In [1]: import numpy as np

In [2]: from numpy import linalg as LA

In [3]: np.set_printoptions(precision=1, suppress=True, linewidth=120, legacy="1.25")

In [4]: rd = lambda a: np.round(a, 1) + 0

In [5]: feats = 0.7 ** np.abs(np.subtract.outer(np.arange(3), np.arange(3)))

In [6]: rd(feats)
Out[6]: 
array([[1. , 0.7, 0.5],
       [0.7, 1. , 0.7],
       [0.5, 0.7, 1. ]])

In [7]: vals, V = LA.eig(feats)

In [8]: print(rd(np.sort(LA.eigvals(LA.inv(feats)))))
[0.4 2.  4.4]

In [9]: rd(feats @ V[:, 0] - vals[0] * V[:, 0])
Out[9]: array([0., 0., 0.])

In [10]: rd(np.prod(vals))
Out[10]: 0.3

In [11]: rd(vals)
Out[11]: array([2.3, 0.5, 0.2])

In [12]: rd(np.sort(LA.eigvals(feats @ feats)))
Out[12]: array([0.1, 0.3, 5.1])

In [13]: cov = feats.T @ feats

In [14]: rd(np.diag(cov))
Out[14]: array([1.7, 2. , 1.7])

In [15]: np.allclose(cov, cov.T)
Out[15]: True

In [16]: print((feats @ feats.T).shape)
(3, 3)

In [17]: rd(np.trace(cov)), rd((feats ** 2).sum())
Out[17]: (5.4, 5.4)

In [18]: rd(cov)
Out[18]: 
array([[1.7, 1.7, 1.5],
       [1.7, 2. , 1.7],
       [1.5, 1.7, 1.7]])

In [19]: print(rd(LA.norm(feats[2], 1)), rd(LA.norm(feats[2], np.inf)))
2.2 1.0

In [20]: rd(LA.norm(feats, 1)), rd(LA.norm(feats, np.inf))
Out[20]: (2.4, 2.4)

In [21]: rd(feats[2] @ feats[0])
Out[21]: 1.5

In [22]: rd(LA.norm(feats, axis=1))
Out[22]: array([1.3, 1.4, 1.3])

In [23]: def softmax(z):
    ...:     e = np.exp(z - z.max(axis=-1, keepdims=True))
    ...:     return e / e.sum(axis=-1, keepdims=True)
    ...: 

In [24]: rd(softmax(feats[1]))
Out[24]: array([0.3, 0.4, 0.3])

In [25]: print(rd(softmax(feats[1] + 4)))
[0.3 0.4 0.3]

In [26]: S = feats @ feats.T / np.sqrt(3)

In [27]: rd(softmax(S))
Out[27]: 
array([[0.3, 0.4, 0.3],
       [0.3, 0.4, 0.3],
       [0.3, 0.4, 0.3]])

In [28]: rng = np.random.default_rng(535032)

In [29]: data = np.eye(5, dtype=int)[rng.permutation(5)]

In [30]: data
Out[30]: 
array([[0, 1, 0, 0, 0],
       [0, 0, 0, 0, 1],
       [0, 0, 0, 1, 0],
       [1, 0, 0, 0, 0],
       [0, 0, 1, 0, 0]])

In [31]: f = np.array([2, 3, 0])

In [32]: print(np.polyval(f, data[3]))
[5 0 0 0 0]

In [33]: np.correlate(data[3], data[0], "full")
Out[33]: array([0, 0, 0, 1, 0, 0, 0, 0, 0])

In [34]: np.trace(data)
Out[34]: 0

In [35]: LA.matrix_power(data, 2)
Out[35]: 
array([[0, 0, 0, 0, 1],
       [0, 0, 1, 0, 0],
       [1, 0, 0, 0, 0],
       [0, 1, 0, 0, 0],
       [0, 0, 0, 1, 0]])

In [36]: print((data - data.T) / 2)
[[ 0.   0.5  0.  -0.5  0. ]
 [-0.5  0.   0.   0.   0.5]
 [ 0.   0.   0.   0.5 -0.5]
 [ 0.5  0.  -0.5  0.   0. ]
 [ 0.  -0.5  0.5  0.   0. ]]

In [37]: print(np.allclose(data @ data.T, data.T @ data))
True

In [38]: (data + data.T) / 2
Out[38]: 
array([[0. , 0.5, 0. , 0.5, 0. ],
       [0.5, 0. , 0. , 0. , 0.5],
       [0. , 0. , 0. , 0.5, 0.5],
       [0.5, 0. , 0.5, 0. , 0. ],
       [0. , 0.5, 0.5, 0. , 0. ]])

In [39]: np.allclose(data, data.T)
Out[39]: False

In [40]: J = np.load("block0.npy")

In [41]: rd(J)
Out[41]: 
array([[-0.2, -1.5,  3.4,  2.4,  2.3,  0.5],
       [ 1.3,  0.3,  2.5,  0.3, -3.3, -2.4],
       [-1.1,  1.9, -1.2,  1.9,  1.7, -3.6],
       [-0.6, -4.3, -1.1, -0.8,  0. , -2.1],
       [-2.7, -0.5, -1. ,  2.9, -2.5,  1.3],
       [ 3.8, -0.7, -1.9,  2.5, -0.1,  0.4]])

In [42]: np.allclose(J @ J.T, J.T @ J)
Out[42]: True

In [43]: rd(LA.det(J))
Out[43]: -15625.0

In [44]: np.allclose(J, J.T)
Out[44]: False

In [45]: print(rd((J - J.T) / 2))
[[ 0.  -1.4  2.2  1.5  2.5 -1.7]
 [ 1.4  0.   0.3  2.3 -1.4 -0.8]
 [-2.2 -0.3  0.   1.5  1.3 -0.8]
 [-1.5 -2.3 -1.5  0.  -1.5 -2.3]
 [-2.5  1.4 -1.3  1.5  0.   0.7]
 [ 1.7  0.8  0.8  2.3 -0.7  0. ]]

In [46]: x = np.array([-3, 2, 3, -3, 3])

In [47]: rhs = data @ x

In [48]: b, lr = np.zeros(5), 1 / LA.norm(data, 2) ** 2

In [49]: for i in range(300):
    ...:     b -= lr * data.T @ (data @ b - rhs)
    ...:     if i % 50 == 0: print(i, round(LA.norm(data @ b - rhs), 1))
    ...: 
0 0.0
50 0.0
100 0.0
150 0.0
200 0.0
250 0.0

In [50]: rd(LA.cond(data))
Out[50]: 1.0

In [51]: b
Out[51]: array([-3.,  2.,  3., -3.,  3.])

In [52]: z = rng.permutation(6)

In [53]: z
Out[53]: array([1, 4, 5, 3, 2, 0])

In [54]: A2 = J[z][:, z]

In [55]: rd(LA.det(A2)), rd(LA.det(J[z]))
Out[55]: (-15625.0, -15625.0)

In [56]: F = np.array([[-2, -2, 0, 0], [-1, 1, 0, 0], [0, 0, -2, -2], [0, 0, -1, 1]])

In [57]: (F != 0).astype(int)
Out[57]: 
array([[1, 1, 0, 0],
       [1, 1, 0, 0],
       [0, 0, 1, 1],
       [0, 0, 1, 1]])

In [58]: F @ F
Out[58]: 
array([[6, 2, 0, 0],
       [1, 3, 0, 0],
       [0, 0, 6, 2],
       [0, 0, 1, 3]])

In [59]: x = np.ones(3)

In [60]: for _ in range(4):
    ...:     x = feats @ x
    ...:     x /= LA.norm(x)
    ...:     print(round(x @ feats @ x, 1))
    ...: 
2.3
2.3
2.3
2.3

In [61]: rd(x)
Out[61]: array([0.6, 0.6, 0.6])

In [62]: proj = np.triu(np.array([[-1, -2, 2, -3], [-3, -3, -2, 0], [2, 1, 2, 3], [1, 2, 0, -3]]), 1) + np.eye(4)

In [63]: A2 = proj @ F @ LA.inv(proj)

In [64]: np.trace(A2), np.trace(F)
Out[64]: (-2.0, -2)

In [65]: A2
Out[65]: 
array([[  0.,  -4.,  -9.,  20.],
       [ -1.,  -1.,   4., -11.],
       [  0.,   0.,  -5.,  16.],
       [  0.,   0.,  -1.,   4.]])

In [66]: LA.matrix_rank(A2)
Out[66]: 4

In [67]: rd(LA.det(A2))
Out[67]: 16.0
